In [1]: import numpy as np

In [2]: import numpy.linalg as la

In [3]: np.set_printoptions(precision=2, suppress=True, linewidth=160, floatmode="fixed")

In [4]: M = np.load("data.npy")

In [5]: M
Out[5]: 
array([[-2.00,  3.00,  0.00,  0.00,  0.00,  0.00,  0.00,  0.00,  0.00,  0.00,  0.00,  0.00,  0.00,  0.00,  0.00],
       [ 3.00, -1.00,  3.00,  0.00,  0.00,  0.00,  0.00,  0.00,  0.00,  0.00,  0.00,  0.00,  0.00,  0.00,  0.00],
       [ 0.00,  3.00, -4.00,  3.00,  0.00,  0.00,  0.00,  0.00,  0.00,  0.00,  0.00,  0.00,  0.00,  0.00,  0.00],
       [ 0.00,  0.00,  3.00, -1.00,  3.00,  0.00,  0.00,  0.00,  0.00,  0.00,  0.00,  0.00,  0.00,  0.00,  0.00],
       [ 0.00,  0.00,  0.00,  3.00,  8.00,  3.00,  0.00,  0.00,  0.00,  0.00,  0.00,  0.00,  0.00,  0.00,  0.00],
       [ 0.00,  0.00,  0.00,  0.00,  3.00,  4.00,  3.00,  0.00,  0.00,  0.00,  0.00,  0.00,  0.00,  0.00,  0.00],
       [ 0.00,  0.00,  0.00,  0.00,  0.00,  3.00, -4.00,  3.00,  0.00,  0.00,  0.00,  0.00,  0.00,  0.00,  0.00],
       [ 0.00,  0.00,  0.00,  0.00,  0.00,  0.00,  3.00, -7.00,  3.00,  0.00,  0.00,  0.00,  0.00,  0.00,  0.00],
       [ 0.00,  0.00,  0.00,  0.00,  0.00,  0.00,  0.00,  3.00,  9.00,  3.00,  0.00,  0.00,  0.00,  0.00,  0.00],
       [ 0.00,  0.00,  0.00,  0.00,  0.00,  0.00,  0.00,  0.00,  3.00,  9.00,  3.00,  0.00,  0.00,  0.00,  0.00],
       [ 0.00,  0.00,  0.00,  0.00,  0.00,  0.00,  0.00,  0.00,  0.00,  3.00,  9.00,  3.00,  0.00,  0.00,  0.00],
       [ 0.00,  0.00,  0.00,  0.00,  0.00,  0.00,  0.00,  0.00,  0.00,  0.00,  3.00,  3.00,  3.00,  0.00,  0.00],
       [ 0.00,  0.00,  0.00,  0.00,  0.00,  0.00,  0.00,  0.00,  0.00,  0.00,  0.00,  3.00,  6.00,  3.00,  0.00],
       [ 0.00,  0.00,  0.00,  0.00,  0.00,  0.00,  0.00,  0.00,  0.00,  0.00,  0.00,  0.00,  3.00,  1.00,  3.00],
       [ 0.00,  0.00,  0.00,  0.00,  0.00,  0.00,  0.00,  0.00,  0.00,  0.00,  0.00,  0.00,  0.00,  3.00,  8.00]])

In [6]: rng = np.random.default_rng(71)

In [7]: z = rng.permutation(15)

In [8]: Y = M[:, z] * rng.choice([-1, 1], 15)

In [9]: Y
Out[9]: 
array([[-3.00,  0.00,  0.00, -0.00, -0.00, -0.00, -0.00,  0.00,  0.00, -0.00,  0.00,  0.00, -0.00, -2.00,  0.00],
       [ 1.00,  0.00,  3.00, -0.00, -0.00, -0.00, -0.00,  0.00,  0.00, -0.00,  0.00,  0.00, -0.00,  3.00,  0.00],
       [-3.00,  0.00, -4.00, -0.00, -0.00, -0.00, -0.00,  0.00,  0.00, -0.00,  0.00,  0.00, -0.00,  0.00,  3.00],
       [-0.00,  0.00,  3.00, -0.00, -0.00, -0.00, -0.00,  0.00,  0.00, -0.00,  3.00,  0.00, -0.00,  0.00, -1.00],
       [-0.00,  0.00,  0.00, -0.00, -0.00, -0.00, -0.00,  3.00,  0.00, -0.00,  8.00,  0.00, -0.00,  0.00,  3.00],
       [-0.00,  0.00,  0.00, -0.00, -0.00, -0.00, -0.00,  4.00,  0.00, -0.00,  3.00,  0.00, -3.00,  0.00,  0.00],
       [-0.00,  0.00,  0.00, -3.00, -0.00, -0.00, -0.00,  3.00,  0.00, -0.00,  0.00,  0.00,  4.00,  0.00,  0.00],
       [-0.00,  3.00,  0.00,  7.00, -0.00, -0.00, -0.00,  0.00,  0.00, -0.00,  0.00,  0.00, -3.00,  0.00,  0.00],
       [-0.00,  9.00,  0.00, -3.00, -3.00, -0.00, -0.00,  0.00,  0.00, -0.00,  0.00,  0.00, -0.00,  0.00,  0.00],
       [-0.00,  3.00,  0.00, -0.00, -9.00, -0.00, -0.00,  0.00,  0.00, -3.00,  0.00,  0.00, -0.00,  0.00,  0.00],
       [-0.00,  0.00,  0.00, -0.00, -3.00, -3.00, -0.00,  0.00,  0.00, -9.00,  0.00,  0.00, -0.00,  0.00,  0.00],
       [-0.00,  0.00,  0.00, -0.00, -0.00, -3.00, -0.00,  0.00,  0.00, -3.00,  0.00,  3.00, -0.00,  0.00,  0.00],
       [-0.00,  0.00,  0.00, -0.00, -0.00, -3.00, -0.00,  0.00,  3.00, -0.00,  0.00,  6.00, -0.00,  0.00,  0.00],
       [-0.00,  0.00,  0.00, -0.00, -0.00, -0.00, -3.00,  0.00,  1.00, -0.00,  0.00,  3.00, -0.00,  0.00,  0.00],
       [-0.00,  0.00,  0.00, -0.00, -0.00, -0.00, -8.00,  0.00,  3.00, -0.00,  0.00,  0.00, -0.00,  0.00,  0.00]])

In [10]: left, _, Vh = la.svd(M.T @ Y)

In [11]: z
Out[11]: array([ 1,  8,  2,  7,  9, 11, 14,  5, 13, 10,  4, 12,  6,  0,  3])

In [12]: evals, vecs = la.eigh(M)

In [13]: vec = np.array([6, -1, -9, -5, -9, -6, -6, 9, 7, -5, 8, 2, 6, 8, 0])

In [14]: (np.sign(vecs[:, -1].round(6)) == np.sign(vecs[0, -1].round(6))).astype(int)
Out[14]: array([1, 1, 1, 1, 1, 1, 1, 1, 1, 1, 1, 1, 1, 1, 1])

In [15]: round(float(vec @ M @ vec / (vec @ vec)), 2), np.round(evals[0], 2), round(evals[-1], 2)
Out[15]: (3.8, np.float64(-9.41), np.float64(13.62))

In [16]: vec @ M @ vec
Out[16]: np.float64(2351.0)

In [17]: E = np.load("sample1.npy")

In [18]: E
Out[18]: 
array([[  1,  -3,   9, -27],
       [  1,  -2,   4,  -8],
       [  1,  -1,   1,  -1],
       [  1,   0,   0,   0],
       [  1,   1,   1,   1],
       [  1,   2,   4,   8],
       [  1,   3,   9,  27]])

In [19]: proj = E @ la.solve(E.T @ E, E.T)

In [20]: np.allclose(proj @ proj, proj)
Out[20]: True

In [21]: proj
Out[21]: 
array([[ 0.93,  0.19, -0.10, -0.10,  0.02,  0.10, -0.05],
       [ 0.19,  0.45,  0.38,  0.14, -0.10, -0.17,  0.10],
       [-0.10,  0.38,  0.45,  0.29,  0.05, -0.10,  0.02],
       [-0.10,  0.14,  0.29,  0.33,  0.29,  0.14, -0.10],
       [ 0.02, -0.10,  0.05,  0.29,  0.45,  0.38, -0.10],
       [ 0.10, -0.17, -0.10,  0.14,  0.38,  0.45,  0.19],
       [-0.05,  0.10,  0.02, -0.10, -0.10,  0.19,  0.93]])

In [22]: np.diag(proj)
Out[22]: array([0.93, 0.45, 0.45, 0.33, 0.45, 0.45, 0.93])

In [23]: np.round(proj @ E[:, 2], 2) + 0
Out[23]: array([9.00, 4.00, 1.00, 0.00, 1.00, 4.00, 9.00])

In [24]: la.matrix_rank(np.eye(7) - proj)
Out[24]: np.int64(3)

In [25]: Y = E / np.sqrt((E ** 2).mean(axis=1, keepdims=True))

In [26]: Y[5]
Out[26]: array([0.22, 0.43, 0.87, 1.74])

In [27]: la.matrix_rank(Y) == la.matrix_rank(E)
Out[27]: np.True_

In [28]: E - E.mean(axis=1, keepdims=True)
Out[28]: 
array([[  6.00,   2.00,  14.00, -22.00],
       [  2.25,  -0.75,   5.25,  -6.75],
       [  1.00,  -1.00,   1.00,  -1.00],
       [  0.75,  -0.25,  -0.25,  -0.25],
       [  0.00,   0.00,   0.00,   0.00],
       [ -2.75,  -1.75,   0.25,   4.25],
       [ -9.00,  -7.00,  -1.00,  17.00]])

In [29]: feats = np.load("mat.npy")

In [30]: feats.round(2) + 0
Out[30]: 
array([[-0.16, -0.30,  0.25,  0.19,  0.04,  0.28,  0.30],
       [ 0.53, -0.35, -0.05, -0.28, -0.38,  0.06,  0.33],
       [ 0.00, -0.33, -0.04,  0.22, -0.07, -0.11, -0.08],
       [ 0.47,  0.08,  0.56, -0.27,  0.27, -0.10, -0.42],
       [ 0.13, -0.39, -0.11,  0.17, -0.20,  0.49, -0.59],
       [ 0.34, -0.15,  0.26,  0.34, -0.07, -0.10,  0.41],
       [ 0.03,  0.26,  0.00,  0.55, -0.42, -0.32, -0.15],
       [-0.38, -0.43,  0.19, -0.30, -0.39, -0.52, -0.19],
       [ 0.06, -0.33, -0.23,  0.32,  0.35, -0.04, -0.12],
       [-0.16, -0.36, -0.12, -0.10,  0.48, -0.19,  0.13],
       [ 0.34, -0.06, -0.19,  0.19,  0.23, -0.49, -0.11],
       [ 0.22,  0.07, -0.64, -0.29, -0.12, -0.06,  0.00]])

In [31]: # orthonormal columns

In [32]: r0 = np.array([-2, 0, -1])

In [33]: np.polyval(r0, feats[9])
Out[33]: array([-1.05, -1.26, -1.03, -1.02, -1.46, -1.07, -1.04])

In [34]: np.cross(feats[9, :3], feats[1, :3])
Out[34]: array([-0.02, -0.07,  0.25])

In [35]: np.convolve(feats[9], r0)
Out[35]: array([ 0.31,  0.73,  0.39,  0.56, -0.84,  0.48, -0.74,  0.19, -0.13])

In [36]: np.round(np.correlate(feats[9], feats[1], "full"), 2) + 0
Out[36]: array([-0.05, -0.13,  0.00,  0.14,  0.30,  0.10, -0.07, -0.20, -0.05, -0.25,  0.32, -0.15,  0.07])

In [37]: Y = np.c_[feats[:, :2] @ np.array([[2, 1], [0, 2]]), np.array([-3, -2, 2, -3, -1, -1, 0, -1, -1, 3, 3, 2])]

In [38]: Y
Out[38]: 
array([[-0.31, -0.75, -3.00],
       [ 1.06, -0.16, -2.00],
       [ 0.00, -0.65,  2.00],
       [ 0.94,  0.62, -3.00],
       [ 0.25, -0.65, -1.00],
       [ 0.69,  0.03, -1.00],
       [ 0.06,  0.56,  0.00],
       [-0.75, -1.24, -1.00],
       [ 0.13, -0.59, -1.00],
       [-0.31, -0.88,  3.00],
       [ 0.69,  0.23,  3.00],
       [ 0.44,  0.36,  2.00]])

In [39]: la.matrix_rank(np.c_[feats, Y])
Out[39]: np.int64(8)

In [40]: la.norm(la.qr(feats)[0].T @ Y, axis=0) ** 2 / ((Y ** 2).sum(axis=0) + 1e-12)
Out[40]: array([1.00, 1.00, 0.70])

In [41]: np.round(la.lstsq(feats, Y[:, 0])[0], 2) + 0
Out[41]: array([2.00, 0.00, 0.00, 0.00, 0.00, 0.00, 0.00])

In [42]: la.matrix_rank(Y)
Out[42]: np.int64(3)

In [43]: Y = feats / np.sqrt((feats ** 2).mean(axis=1, keepdims=True))

In [44]: la.matrix_rank(Y) == la.matrix_rank(feats)
Out[44]: np.True_

In [45]: la.norm(Y, axis=1)
Out[45]: array([2.65, 2.65, 2.65, 2.65, 2.65, 2.65, 2.65, 2.65, 2.65, 2.65, 2.65, 2.65])

In [46]: data = np.load("case8.npy")

In [47]: data
Out[47]: 
array([[ 2, -1, -2,  1, -1, -3,  2, -3, -2, -1, -2],
       [ 2, -2, -1, -1, -2, -3, -1,  0, -2,  0,  0],
       [ 2,  0,  0,  1,  3, -2, -2, -3,  3, -1,  3],
       [-1,  3,  3,  0,  2, -3,  3,  2,  3, -2, -3],
       [-2, -1, -2,  3, -1,  1, -2, -1, -1,  0,  1],
       [ 2,  1, -1,  2,  1, -2, -3,  2,  1, -1,  2],
       [ 0,  1,  2,  3, -2, -1, -3, -2,  0,  3,  3],
       [-2, -1,  3,  3, -3, -3, -2,  3,  1,  3,  0],
       [-2,  3,  3,  0, -2, -2,  2,  3,  0, -2,  0],
       [ 0,  1,  3,  0, -1, -1, -2,  1,  3,  1,  0],
       [ 2,  3, -2,  3, -3, -1, -1,  0,  0, -1,  0]])

In [48]: np.sort(np.abs(la.eigvals(data)))
Out[48]: array([1.72, 1.72, 3.25, 3.25, 3.75, 3.75, 4.23, 5.42, 5.42, 5.92, 5.92])

In [49]: data @ data
Out[49]: 
array([[ -1,  -7,  -5, -17,  10,  17,  23, -23, -13,   3, -14],
       [  1,  -9,  -6, -12,   2,  14,  17, -13,  -7,   5, -15],
       [ -1,  14, -18,   1,  -6,   1,  24,  -8, -12, -27, -14],
       [-16, -11,  19,   5,  -8, -14,  -6,  -7,  -4,  11,  16],
       [ -3,  14,   3, -10,  12,   7,  14,  19,  10, -11, -16],
       [ -6,   2,  -3,   2, -13, -14,  22,  10,  -7, -11, -25],
       [ 15,  19,   4, -13,  11, -13,  15,   3,  21, -22, -16],
       [-11,  14,  40, -10,   9, -15,  11,  19,  36,   0, -11],
       [  2,  -7,  14,   3,  -6, -16, -11,  -2,   4,  14,  13],
       [  0,   5,  13,  -6,   1, -16,   6,   7,  11, -10,   0],
       [  7,   1,   4, -17,  -3, -19,  28,   8,  -8,  -9, -27]])

In [50]: round(np.abs(la.eigvals(data)).max(), 2)
Out[50]: np.float64(5.92)

In [51]: np.trace(data)
Out[51]: np.int64(-2)

In [52]: la.matrix_power(data, 4)
Out[52]: 
array([[  613,   568, -1234,    57,   210,   422,   215,   200,   -81,  -979,  -574],
       [  377,   378,  -652,   146,   128,   162,   -67,   137,   128,  -575,  -184],
       [  355,  -185,  -556,    30,   312,   789,  -435,  -483,    43,   319,    69],
       [  105,   169,  -236,   298,  -392,  -570,  -158,    94,  -346,  -497,   370],
       [    5,   620,   451,  -274,   415,   127,   418,   409,  1041,  -253,  -608],
       [  133,   277,   260,   271,   410,   327,  -927,  -272,   933,   145,   808],
       [  375,   105,  -312,  -438,   661,  1046,   157,  -676,   270,   239,  -178],
       [  159,   929,   397,  -149,   170,  -333,   471,    76,   947,  -726,  -165],
       [   -1,   -86,    33,   -23,  -154,  -272,    26,  -239,  -342,   -91,   324],
       [  216,   270,     1,  -174,   253,   199,    81,  -209,   267,  -105,     1],
       [  512,   733,  -293,  -175,   895,   921,  -298,  -361,   986,  -422,   171]])
